$ ipython --no-banner

In [1]: import numpy as np

In [2]: from numpy import linalg as LA

In [3]: np.set_printoptions(precision=1, suppress=True, linewidth=160)

In [4]: feats = np.array([[-0.2, -2.6, 0.3],
   ...:     [1.1, 0.2, 1.6],
   ...:     [-1.6, -0.6, 0.6],
   ...:     [0.2, 1.3, 1.1],
   ...:     [-1.0, -0.4, -0.5],
   ...:     [1.5, -0.6, 0.4],
   ...:     [0.4, 1.5, -1.7],
   ...:     [-0.5, -0.4, 1.3],
   ...:     [0.8, 1.1, 0.5],
   ...:     [0.0, -2.0, -1.3],
   ...:     [1.2, 0.2, -0.1],
   ...:     [0.0, 1.4, 0.2],
   ...:     [0.1, 1.3, -0.8],
   ...:     [-1.0, 0.8, -1.0],
   ...:     [-0.1, -0.9, 0.9],
   ...:     [0.1, -0.2, 1.2],
   ...:     [1.6, 0.1, -0.9],
   ...:     [-0.4, -1.2, 0.0],
   ...:     [0.6, -2.0, -1.1],
   ...:     [0.2, 1.2, -0.4]])

In [5]: feats[13] *= 5

In [6]: feats
Out[6]: 
array([[-0.2, -2.6,  0.3],
       [ 1.1,  0.2,  1.6],
       [-1.6, -0.6,  0.6],
       [ 0.2,  1.3,  1.1],
       [-1. , -0.4, -0.5],
       [ 1.5, -0.6,  0.4],
       [ 0.4,  1.5, -1.7],
       [-0.5, -0.4,  1.3],
       [ 0.8,  1.1,  0.5],
       [ 0. , -2. , -1.3],
       [ 1.2,  0.2, -0.1],
       [ 0. ,  1.4,  0.2],
       [ 0.1,  1.3, -0.8],
       [-5. ,  4. , -5. ],
       [-0.1, -0.9,  0.9],
       [ 0.1, -0.2,  1.2],
       [ 1.6,  0.1, -0.9],
       [-0.4, -1.2,  0. ],
       [ 0.6, -2. , -1.1],
       [ 0.2,  1.2, -0.4]])

In [7]: # row 13 is much longer than the rest

In [8]: dist = LA.norm(feats[:, None] - feats[None], axis=-1)

In [9]: LA.norm(feats, axis=1)
Out[9]: array([2.6, 2. , 1.8, 1.7, 1.2, 1.7, 2.3, 1.4, 1.4, 2.4, 1.2, 1.4, 1.5, 8.1, 1.3, 1.2, 1.8, 1.3, 2.4, 1.3])

In [10]: np.unravel_index(dist.round(6).argmax(), dist.shape)
Out[10]: (np.int64(1), np.int64(13))

In [11]: dist[6].round(6).argsort(kind="stable")[:4]
Out[11]: array([ 6, 12, 19, 11])

In [12]: dist[:5, :5]
Out[12]: 
array([[0. , 3.3, 2.5, 4. , 2.5],
       [3.3, 0. , 3. , 1.5, 3. ],
       [2.5, 3. , 0. , 2.7, 1.3],
       [4. , 1.5, 2.7, 0. , 2.6],
       [2.5, 3. , 1.3, 2.6, 0. ]])

In [13]: out = np.c_[feats[:, :1] @ np.array([[-1]]), np.array([9, 1, 0, 4, 9, 8, 6, 4, 3, 7, 4, 5, 3, 4, 2, 2, 7, 5, 7, 6])]

In [14]: out
Out[14]: 
array([[ 0.2,  9. ],
       [-1.1,  1. ],
       [ 1.6,  0. ],
       [-0.2,  4. ],
       [ 1. ,  9. ],
       [-1.5,  8. ],
       [-0.4,  6. ],
       [ 0.5,  4. ],
       [-0.8,  3. ],
       [ 0. ,  7. ],
       [-1.2,  4. ],
       [ 0. ,  5. ],
       [-0.1,  3. ],
       [ 5. ,  4. ],
       [ 0.1,  2. ],
       [-0.1,  2. ],
       [-1.6,  7. ],
       [ 0.4,  5. ],
       [-0.6,  7. ],
       [-0.2,  6. ]])

In [15]: LA.matrix_rank(out)
Out[15]: np.int64(2)

In [16]: LA.matrix_rank(np.c_[feats, out])
Out[16]: np.int64(4)
